% python3 -q
>>> import numpy as np
>>> np.set_printoptions(precision=2, suppress=True, linewidth=200, legacy="1.25")
>>> M = np.load("mat.npy")
>>> M
array([[0, 0, 0, 0],
       [0, 0, 2, 0],
       [0, 0, 0, 0],
       [0, 0, 0, 1]])
>>> gram = M.T @ M
>>> np.linalg.svd(M, compute_uv=False) ** 2
array([4., 1., 0., 0.])
>>> np.trace(gram), (M ** 2).sum()
(5, 5)
>>> np.linalg.matrix_rank(gram)
2
>>> np.linalg.eigvalsh(gram)[::-1]
array([4., 1., 0., 0.])
>>> np.linalg.svd(M, compute_uv=False)
array([2., 1., 0., 0.])
>>> M[:, 0] @ M[:, 2]
0
>>> np.linalg.norm(M, axis=0)
array([0., 0., 2., 1.])
>>> M.T @ M
array([[0, 0, 0, 0],
       [0, 0, 0, 0],
       [0, 0, 4, 0],
       [0, 0, 0, 1]])
>>> M @ M.T
array([[0, 0, 0, 0],
       [0, 4, 0, 0],
       [0, 0, 0, 0],
       [0, 0, 0, 1]])
>>> U, sv, Vh = np.linalg.svd(M)
>>> evecs = Vh[:(sv > 1e-8).sum()]
>>> rng = np.random.default_rng(3757)
>>> vec = M[0] + 3 * M[3] + rng.integers(2) * np.eye(4)[3]
>>> vec
array([0., 0., 0., 4.])
>>> np.linalg.matrix_rank(np.vstack([M, vec]))
2
>>> np.allclose(evecs.T @ evecs @ vec, vec)
True
>>> round(float(np.linalg.norm(vec - evecs.T @ evecs @ vec)), 2)
0.0
>>> U, sv, Vh = np.linalg.svd(M)
>>> np.argmax(sv[:-1] / (sv[1:] + 1e-6)) + 1
2
>>> B = U[:, :2] @ np.diag(sv[:2]) @ Vh[:2]
>>> np.abs(M - B).max()
0.0
>>> np.linalg.matrix_rank(B)
2
>>> np.linalg.matrix_rank(M, rtol=0.05)
2
>>> m1 = np.loadtxt("a.csv", delimiter=",")
>>> m1
array([[ 0.5 ,  1.1 , -1.6 , -6.48],
       [ 0.1 ,  0.3 , -0.7 , -2.77],
       [-0.7 , -0.8 , -0.5 , -2.23],
       [-1.2 ,  0.7 ,  0.4 ,  1.68],
       [ 0.9 , -1.4 ,  1.1 ,  4.4 ],
       [-1.1 , -0.6 ,  0.  ,  0.12],
       [ 0.7 ,  0.  , -0.5 , -1.94],
       [ 0.6 , -0.5 ,  0.9 ,  3.6 ],
       [ 1.7 ,  2.  ,  1.1 ,  4.45],
       [ 0.3 ,  0.1 , -0.7 , -2.77],
       [-0.1 , -0.7 ,  1.8 ,  7.29]])
>>> Xc = m1 - m1.mean(axis=1)
Traceback (most recent call last):
  File "<python-input-30>", line 1, in <module>
    Xc = m1 - m1.mean(axis=1)
         ~~~^~~~~~~~~~~~~~~~~
ValueError: operands could not be broadcast together with shapes (11,4) (11,) 
>>> Xc = m1 - m1.mean(axis=0)
>>> U, sv, Vh = np.linalg.svd(Xc, full_matrices=False)
>>> np.abs(U[:, 0]).argmax()
0
>>> np.searchsorted(np.cumsum(sv ** 2) / (sv ** 2).sum(), 0.9) + 1
1
>>> (np.sign(U[:, 0]) == np.sign(U[0, 0])).astype(int)
array([1, 1, 1, 0, 0, 1, 1, 0, 0, 1, 0])
>>> B = np.c_[m1[:, :1] @ np.array([[-1]]), np.array([0, 0, 1, 1, 0, 0, 1, 0, 0, 2, 0])]
>>> B
array([[-0.5,  0. ],
       [-0.1,  0. ],
       [ 0.7,  1. ],
       [ 1.2,  1. ],
       [-0.9,  0. ],
       [ 1.1,  0. ],
       [-0.7,  1. ],
       [-0.6,  0. ],
       [-1.7,  0. ],
       [-0.3,  2. ],
       [ 0.1,  0. ]])
>>> np.linalg.matrix_rank(B)
2
>>> np.round(np.linalg.lstsq(m1, B[:, 0])[0], 2) + 0
array([-1.,  0.,  0.,  0.])
>>> u = np.array([2, 1])
>>> np.polyval(u, m1[0])
array([  2.  ,   3.2 ,  -2.2 , -11.96])
>>> B = np.array([[0, -3, -2], [-1, 3, 3], [2, -1, 3]])
>>> J = np.block([[np.zeros((3, 3)), B], [B.T, np.zeros((3, 3))]])
>>> J
array([[ 0.,  0.,  0.,  0., -3., -2.],
       [ 0.,  0.,  0., -1.,  3.,  3.],
       [ 0.,  0.,  0.,  2., -1.,  3.],
       [ 0., -1.,  2.,  0.,  0.,  0.],
       [-3.,  3., -1.,  0.,  0.,  0.],
       [-2.,  3.,  3.,  0.,  0.,  0.]])
>>> q, Rm = np.linalg.qr(J)
>>> np.trace(q @ q.T)
6.0
>>> Rm.round(2) + 0
array([[-3.61,  4.16,  0.83,  0.  ,  0.  ,  0.  ],
       [ 0.  , -1.3 , -0.41,  0.  ,  0.  ,  0.  ],
       [ 0.  ,  0.  , -3.62,  0.  ,  0.  ,  0.  ],
       [ 0.  ,  0.  ,  0.  ,  2.24, -2.24,  1.34],
       [ 0.  ,  0.  ,  0.  ,  0.  ,  3.74,  4.01],
       [ 0.  ,  0.  ,  0.  ,  0.  ,  0.  , -2.03]])
